>>> import numpy as np
>>> np.set_printoptions(precision=3, suppress=True, linewidth=100, legacy="1.25")
>>> arr = np.array([[-2, -2, -2, -2, -2],
...     [-2, -4, -4, -4, -4],
...     [-2, -4, -6, -6, -6],
...     [-2, -4, -6, -8, -8],
...     [-2, -4, -6, -8, -10]])
>>> evals, evecs = np.linalg.eigh(arr)
>>> vec = np.array([3, -3, 0, -3, 3])
>>> vec @ arr @ vec / (vec @ vec), round(evals[0], 3), round(evals[-1], 3)
(-1.0, -24.687, -0.543)
>>> evecs * np.abs(evals) @ evecs.T
array([[ 2.,  2.,  2.,  2.,  2.],
       [ 2.,  4.,  4.,  4.,  4.],
       [ 2.,  4.,  6.,  6.,  6.],
       [ 2.,  4.,  6.,  8.,  8.],
       [ 2.,  4.,  6.,  8., 10.]])
>>> vec @ arr @ vec
-36
>>> np.diff(arr, axis=0)
array([[ 0, -2, -2, -2, -2],
       [ 0,  0, -2, -2, -2],
       [ 0,  0,  0, -2, -2],
       [ 0,  0,  0,  0, -2]])
>>> np.zeros(5, 5)
Traceback (most recent call last):
  File "<python-input-9>", line 1, in <module>
    np.zeros(5, 5)
    ~~~~~~~~^^^^^^
TypeError: Cannot interpret '5' as a data type
>>> np.unravel_index(np.abs(arr).argmax(), arr.shape)
(4, 4)
>>> arr.mean(axis=0)
array([-2. , -3.6, -4.8, -5.6, -6. ])
>>> arr.sum(axis=0)
array([-10, -18, -24, -28, -30])
>>> data = np.array([[2, 1, 2, 1, 2, 1],
...     [0, 1, 0, 1, 0, 1],
...     [0, 0, 0, 0, 0, 0],
...     [2, 1, 2, 1, 2, 1],
...     [0, 1, 0, 1, 0, 1],
...     [0, 0, 0, 0, 0, 0]])
>>> data
array([[2, 1, 2, 1, 2, 1],
       [0, 1, 0, 1, 0, 1],
       [0, 0, 0, 0, 0, 0],
       [2, 1, 2, 1, 2, 1],
       [0, 1, 0, 1, 0, 1],
       [0, 0, 0, 0, 0, 0]])
>>> np.unique(data.round(6), axis=0).shape
(3, 6)
>>> np.abs(np.diag(np.linalg.qr(data)[1])) > 1e-9
array([ True,  True, False, False, False, False])
>>> np.round(np.trace(np.linalg.pinv(data) @ data), 3)
2.0
